$ ipython --no-banner

In [1]: import numpy as np

In [2]: from numpy import linalg as LA

In [3]: np.set_printoptions(precision=3, suppress=True, linewidth=100, floatmode="fixed")

In [4]: J = np.loadtxt("out16.csv", delimiter=",")

In [5]: J
Out[5]: 
array([[ -0.392,   4.382,   5.816,  -3.031,   6.855,  -3.664],
       [  2.470,   1.093,   4.679,   3.004,  11.061,   1.644],
       [ -0.121,  -2.238,   0.103,  -6.038,   2.646,  -4.649],
       [ -2.673,  -1.156,   2.776,  -2.938,   5.138,  -4.012],
       [  0.371,  -6.138,  -0.449,   0.065,   3.494,  -1.127],
       [  1.537,   5.074,   6.648,   0.141,  11.396,  -0.496],
       [  2.429,   1.781,   4.950,   1.090,   2.886,  -1.547],
       [  6.144,   0.557,   1.197,  -1.595,  12.146,   1.804],
       [ -1.273,  -0.996,   4.821,   3.659,   8.845,   0.118],
       [  3.313,   3.877,   5.551,   0.404,   7.899,  -0.424],
       [  5.630,   0.960,   3.840,   3.509,   9.754,   2.799],
       [  4.337,   6.174,   6.099,  -1.234,   9.379,  -0.644],
       [ -0.836,   5.276,  10.216,   5.692,   4.660,  -1.286],
       [ -1.854,  -4.697,   0.684,  -2.874,  -5.040,  -5.858],
       [  0.017,   4.250,   6.917,  -0.592,   1.404,  -4.073],
       [  1.097,   4.480,   9.218,   6.783,   8.291,   1.108],
       [  0.034,  -0.319,   3.455,  -1.008,   2.108,  -3.167],
       [  2.051,   0.098,   2.759,  -1.858,   2.051,  -2.754],
       [  2.362,   4.959,   6.543,   0.255,   8.299,  -0.964],
       [  5.743,  -1.559,   2.719,   4.561,   5.380,   2.489],
       [  4.129,   3.392,   5.205,   1.070,   7.910,   0.264],
       [ -7.887,  -6.972,  -1.634, -10.724, -12.080, -12.926],
       [  0.863,   3.883,   6.922,   1.163,   3.828,  -2.296],
       [ -1.624,   0.504,   2.962,  -4.833,   3.548,  -5.069],
       [ -0.620,   2.867,   7.250,   2.641,   4.176,  -2.051],
       [  2.298,  -3.731,  -1.480,  -4.541,   7.713,  -1.361],
       [ -4.613,   1.482,   7.401,   2.378,   5.132,  -3.270],
       [  0.990,  -1.173,   1.168,  -4.652,   0.829,  -4.371],
       [  3.280,   5.966,   6.834,   0.258,  10.247,  -0.223],
       [ -1.116,  -3.407,   1.471,  -1.840,  -0.433,  -4.097],
       [  4.135,   2.618,   5.281,   1.796,   2.710,  -0.779],
       [  3.042,   7.862,  10.843,   7.009,  11.865,   2.371],
       [ -2.147,   6.211,  10.545,   3.727,   4.347,  -2.847],
       [  3.980,   8.602,   9.001,   2.195,  14.047,   1.387]])

In [6]: # rows and columns are dependent

In [7]: U, sigma, Vh = LA.svd(J)

In [8]: np.argmax(sigma[:-1] / (sigma[1:] + 1e-6)) + 1
Out[8]: np.int64(5)

In [9]: M2 = U[:, :5] @ np.diag(sigma[:5]) @ Vh[:5]

In [10]: LA.matrix_rank(M2)
Out[10]: np.int64(5)

In [11]: round(np.abs(J - M2).max(), 3)
Out[11]: np.float64(0.0)

In [12]: np.round(LA.norm(J - M2) / LA.norm(J), 3)
Out[12]: np.float64(0.0)
